% python3 -q
>>> import numpy as np
>>> np.set_printoptions(suppress=True, linewidth=140)
>>> E = np.load("layer18.npy")
>>> E.round(2)
array([[0.17, 0.5 , 0.33, 0.  ],
       [0.43, 0.14, 0.43, 0.  ],
       [0.18, 0.27, 0.36, 0.18],
       [0.33, 0.17, 0.17, 0.33]])
>>> # row-stochastic, so 1 is an eigenvalue
>>> np.round(np.linalg.matrix_power(E, 2), 2)
array([[0.3 , 0.25, 0.39, 0.06],
       [0.21, 0.35, 0.36, 0.08],
       [0.27, 0.26, 0.34, 0.13],
       [0.27, 0.29, 0.3 , 0.14]])
>>> np.round(np.sort(np.abs(np.linalg.eigvals(E)))[::-1], 2)
array([1.  , 0.33, 0.2 , 0.2 ])
>>> p = np.eye(4)[0]
>>> for _ in range(7):
...     p = p @ E
...     print(p.round(2))
... 
[0.17 0.5  0.33 0.  ]
[0.3  0.25 0.39 0.06]
[0.25 0.3  0.36 0.09]
[0.27 0.28 0.36 0.1 ]
[0.26 0.29 0.35 0.1 ]
[0.26 0.28 0.36 0.1 ]
[0.26 0.29 0.36 0.1 ]
>>> feats = np.loadtxt("w.csv", delimiter=",")
>>> feats
array([[ 1.38,  2.17,  0.59, -5.73,  1.22, -4.64],
       [-0.51,  8.55, -2.44,  1.49,  0.96,  0.41],
       [-7.53,  1.02,  0.49, -0.41, -1.56, -1.4 ],
       [ 3.02,  0.91, -1.09, -5.13,  0.15, -3.06],
       [ 3.63,  0.29, -1.2 , -4.69,  0.32, -4.48],
       [-0.99,  7.31, -3.65,  2.2 ,  1.37,  0.39],
       [ 4.23,  1.16, -0.86, -4.76,  2.73, -4.94],
       [ 2.04, -0.18,  1.25, -4.42,  2.31, -2.23],
       [ 1.72,  2.97, -0.77, -6.16,  0.45, -4.32],
       [-5.89,  1.86,  1.59,  0.9 , -1.93, -0.83],
       [ 2.02,  1.63, -1.82, -5.69,  0.72, -5.48],
       [-0.2 ,  0.92, -0.92, -7.11, -0.08, -6.29],
       [-5.39, -0.3 ,  1.98,  0.51, -1.34, -0.41],
       [-1.24,  6.27, -2.54,  2.98, -0.1 , -0.92],
       [-5.5 ,  1.21,  1.6 ,  0.56, -0.91, -1.7 ],
       [ 2.26,  4.63, -1.5 ,  1.58,  0.21,  0.52],
       [ 2.21,  2.21, -1.85, -3.7 ,  0.95, -3.64]])
>>> Ac = (feats - feats.mean(axis=0)) / feats.std(axis=0)
>>> np.round(Ac.std(axis=0), 2)
array([1., 1., 1., 1., 1., 1.])
>>> c = np.linalg.lstsq(np.delete(Ac, 4, axis=1), Ac[:, 4])[0]
>>> c.round(2)
array([ 0.87,  0.4 ,  0.27, -0.1 ,  0.01])
>>> round(1 - np.var(Ac[:, 4] - np.delete(Ac, 4, axis=1) @ c), 2)
np.float64(0.68)
>>> C = feats[[3, 16]].astype(float)
>>> for _ in range(6):
...     z = np.linalg.norm(feats[:, None] - C, axis=-1).argmin(axis=1)
...     C = np.array([feats[z == j].mean(axis=0) for j in range(2)])
... 
>>> z
array([0, 1, 1, 0, 0, 1, 0, 0, 0, 1, 0, 0, 1, 1, 1, 1, 0])
>>> C.round(2)
array([[ 2.23,  1.34, -0.74, -5.27,  0.97, -4.34],
       [-3.1 ,  3.82, -0.56,  1.23, -0.41, -0.49]])
>>> np.round(C[1] - C[0], 2)
array([-5.33,  2.48,  0.18,  6.49, -1.39,  3.85])
>>> np.abs(C[1] - C[0]).argmax()
np.int64(3)
>>> np.bincount(z)
array([9, 8])
